$ python3 -q
>>> import numpy as np
>>> import numpy.linalg as la
>>> np.set_printoptions(precision=2, suppress=True, linewidth=200)
>>> M = np.loadtxt("a.csv", delimiter=",")
>>> print(M)
[[  0.6  -0.6  -1.6   1.   -1.8   0.4]
 [ -0.3   0.2  -0.7   3.    1.1   3. ]
 [  0.5   0.1   1.4   1.    0.8  -0.3]
 [  0.6   1.7  -0.4  -1.4  -0.6   0.4]
 [ -1.7   1.6  -0.7  -0.2   1.   -0.6]
 [ -0.2  -0.4  -1.3  -0.6   0.8   1.7]
 [ -5.5  -4.  -13.    6.   -4.   -1. ]
 [ -0.3  -0.1   0.5  -2.2  -1.3  -0.7]
 [  0.8   0.4   1.1  -0.7  -1.   -2. ]
 [ -2.4  -0.1   2.1  -0.5   0.1   0.6]
 [  1.4   1.    0.5   0.   -0.3  -2.1]
 [ -0.4  -0.3   1.4  -0.1   1.6   0.9]
 [  1.1  -0.1   1.   -0.2   0.1   0.4]
 [  1.2  -1.    0.8  -1.2   0.    1.3]
 [  2.6   2.   -0.2  -0.4  -2.2   1.1]
 [ -0.3  -0.4  -0.6   0.9   1.5  -0.9]]
>>> out = np.c_[M[:, :1] @ np.array([[3]]), np.array([1, 3, 2, 8, 5, 4, 3, 3, 4, 0, 5, 5, 8, 3, 2, 8])]
>>> out
array([[  1.8,   1. ],
       [ -0.9,   3. ],
       [  1.5,   2. ],
       [  1.8,   8. ],
       [ -5.1,   5. ],
       [ -0.6,   4. ],
       [-16.5,   3. ],
       [ -0.9,   3. ],
       [  2.4,   4. ],
       [ -7.2,   0. ],
       [  4.2,   5. ],
       [ -1.2,   5. ],
       [  3.3,   8. ],
       [  3.6,   3. ],
       [  7.8,   2. ],
       [ -0.9,   8. ]])
>>> np.round(la.norm(out - M @ la.lstsq(M, out)[0], axis=0), 2) + 0
array([ 0. , 17.1])
>>> np.round(la.lstsq(M, out[:, 0])[0], 2) + 0
array([3., 0., 0., 0., 0., 0.])
>>> la.norm(la.qr(M)[0].T @ out, axis=0) ** 2 / ((out ** 2).sum(axis=0) + 1e-12)
array([1.  , 0.15])
>>> la.matrix_rank(out)
np.int64(2)
>>> print(la.matrix_rank(np.c_[M, out]))
7
>>> P = M @ la.solve(M.T @ M, M.T)
>>> print(np.round(np.trace(P), 2))
6.0
>>> print(np.allclose(P @ P, P))
True
>>> la.matrix_rank(np.eye(16) - P)
np.int64(10)
>>> print(P @ M[:, 5])
[ 0.4  3.  -0.3  0.4 -0.6  1.7 -1.  -0.7 -2.   0.6 -2.1  0.9  0.4  1.3  1.1 -0.9]
>>> np.round(la.eigvalsh(P), 2) + 0
array([0., 0., 0., 0., 0., 0., 0., 0., 0., 0., 1., 1., 1., 1., 1., 1.])
>>> th = np.radians(90)
>>> Rm = np.eye(6)
>>> Rm[2, 2] = Rm[4, 4] = np.cos(th)
>>> Rm[2, 4], Rm[4, 2] = -np.sin(th), np.sin(th)
>>> Rm.round(2) + 0
array([[ 1.,  0.,  0.,  0.,  0.,  0.],
       [ 0.,  1.,  0.,  0.,  0.,  0.],
       [ 0.,  0.,  0.,  0., -1.,  0.],
       [ 0.,  0.,  0.,  1.,  0.,  0.],
       [ 0.,  0.,  1.,  0.,  0.,  0.],
       [ 0.,  0.,  0.,  0.,  0.,  1.]])
>>> out = M @ Rm.T
>>> np.allclose(M @ M.T, out @ out.T)
True
>>> out.round(2) + 0
array([[  0.6,  -0.6,   1.8,   1. ,  -1.6,   0.4],
       [ -0.3,   0.2,  -1.1,   3. ,  -0.7,   3. ],
       [  0.5,   0.1,  -0.8,   1. ,   1.4,  -0.3],
       [  0.6,   1.7,   0.6,  -1.4,  -0.4,   0.4],
       [ -1.7,   1.6,  -1. ,  -0.2,  -0.7,  -0.6],
       [ -0.2,  -0.4,  -0.8,  -0.6,  -1.3,   1.7],
       [ -5.5,  -4. ,   4. ,   6. , -13. ,  -1. ],
       [ -0.3,  -0.1,   1.3,  -2.2,   0.5,  -0.7],
       [  0.8,   0.4,   1. ,  -0.7,   1.1,  -2. ],
       [ -2.4,  -0.1,  -0.1,  -0.5,   2.1,   0.6],
       [  1.4,   1. ,   0.3,   0. ,   0.5,  -2.1],
       [ -0.4,  -0.3,  -1.6,  -0.1,   1.4,   0.9],
       [  1.1,  -0.1,  -0.1,  -0.2,   1. ,   0.4],
       [  1.2,  -1. ,   0. ,  -1.2,   0.8,   1.3],
       [  2.6,   2. ,   2.2,  -0.4,  -0.2,   1.1],
       [ -0.3,  -0.4,  -1.5,   0.9,  -0.6,  -0.9]])
>>> round(la.det(Rm), 2), np.trace(Rm)
(np.float64(1.0), np.float64(4.0))
>>> M.ravel(order="F")
array([  0.6,  -0.3,   0.5,   0.6,  -1.7,  -0.2,  -5.5,  -0.3,   0.8,  -2.4,   1.4,  -0.4,   1.1,   1.2,   2.6,  -0.3,  -0.6,   0.2,   0.1,   1.7,   1.6,  -0.4,  -4. ,  -0.1,   0.4,  -0.1,   1. ,
        -0.3,  -0.1,  -1. ,   2. ,  -0.4,  -1.6,  -0.7,   1.4,  -0.4,  -0.7,  -1.3, -13. ,   0.5,   1.1,   2.1,   0.5,   1.4,   1. ,   0.8,  -0.2,  -0.6,   1. ,   3. ,   1. ,  -1.4,  -0.2,  -0.6,
         6. ,  -2.2,  -0.7,  -0.5,   0. ,  -0.1,  -0.2,  -1.2,  -0.4,   0.9,  -1.8,   1.1,   0.8,  -0.6,   1. ,   0.8,  -4. ,  -1.3,  -1. ,   0.1,  -0.3,   1.6,   0.1,   0. ,  -2.2,   1.5,   0.4,
         3. ,  -0.3,   0.4,  -0.6,   1.7,  -1. ,  -0.7,  -2. ,   0.6,  -2.1,   0.9,   0.4,   1.3,   1.1,  -0.9])
>>> M.reshape(-1, 2)
array([[  0.6,  -0.6],
       [ -1.6,   1. ],
       [ -1.8,   0.4],
       [ -0.3,   0.2],
       [ -0.7,   3. ],
       [  1.1,   3. ],
       [  0.5,   0.1],
       [  1.4,   1. ],
       [  0.8,  -0.3],
       [  0.6,   1.7],
       [ -0.4,  -1.4],
       [ -0.6,   0.4],
       [ -1.7,   1.6],
       [ -0.7,  -0.2],
       [  1. ,  -0.6],
       [ -0.2,  -0.4],
       [ -1.3,  -0.6],
       [  0.8,   1.7],
       [ -5.5,  -4. ],
       [-13. ,   6. ],
       [ -4. ,  -1. ],
       [ -0.3,  -0.1],
       [  0.5,  -2.2],
       [ -1.3,  -0.7],
       [  0.8,   0.4],
       [  1.1,  -0.7],
       [ -1. ,  -2. ],
       [ -2.4,  -0.1],
       [  2.1,  -0.5],
       [  0.1,   0.6],
       [  1.4,   1. ],
       [  0.5,   0. ],
       [ -0.3,  -2.1],
       [ -0.4,  -0.3],
       [  1.4,  -0.1],
       [  1.6,   0.9],
       [  1.1,  -0.1],
       [  1. ,  -0.2],
       [  0.1,   0.4],
       [  1.2,  -1. ],
       [  0.8,  -1.2],
       [  0. ,   1.3],
       [  2.6,   2. ],
       [ -0.2,  -0.4],
       [ -2.2,   1.1],
       [ -0.3,  -0.4],
       [ -0.6,   0.9],
       [  1.5,  -0.9]])
>>> T = M.reshape(16, 2, -1)
>>> T[:, 0]
array([[  0.6,  -0.6,  -1.6],
       [ -0.3,   0.2,  -0.7],
       [  0.5,   0.1,   1.4],
       [  0.6,   1.7,  -0.4],
       [ -1.7,   1.6,  -0.7],
       [ -0.2,  -0.4,  -1.3],
       [ -5.5,  -4. , -13. ],
       [ -0.3,  -0.1,   0.5],
       [  0.8,   0.4,   1.1],
       [ -2.4,  -0.1,   2.1],
       [  1.4,   1. ,   0.5],
       [ -0.4,  -0.3,   1.4],
       [  1.1,  -0.1,   1. ],
       [  1.2,  -1. ,   0.8],
       [  2.6,   2. ,  -0.2],
       [ -0.3,  -0.4,  -0.6]])
>>> T.shape
(16, 2, 3)
>>> T.sum(axis=1)
array([[  1.6,  -2.4,  -1.2],
       [  2.7,   1.3,   2.3],
       [  1.5,   0.9,   1.1],
       [ -0.8,   1.1,   0. ],
       [ -1.9,   2.6,  -1.3],
       [ -0.8,   0.4,   0.4],
       [  0.5,  -8. , -14. ],
       [ -2.5,  -1.4,  -0.2],
       [  0.1,  -0.6,  -0.9],
       [ -2.9,   0. ,   2.7],
       [  1.4,   0.7,  -1.6],
       [ -0.5,   1.3,   2.3],
       [  0.9,   0. ,   1.4],
       [  0. ,  -1. ,   2.1],
       [  2.2,  -0.2,   0.9],
       [  0.6,   1.1,  -1.5]])
>>> np.einsum("ihd,jhd->hij", T, T).shape
(2, 16, 16)
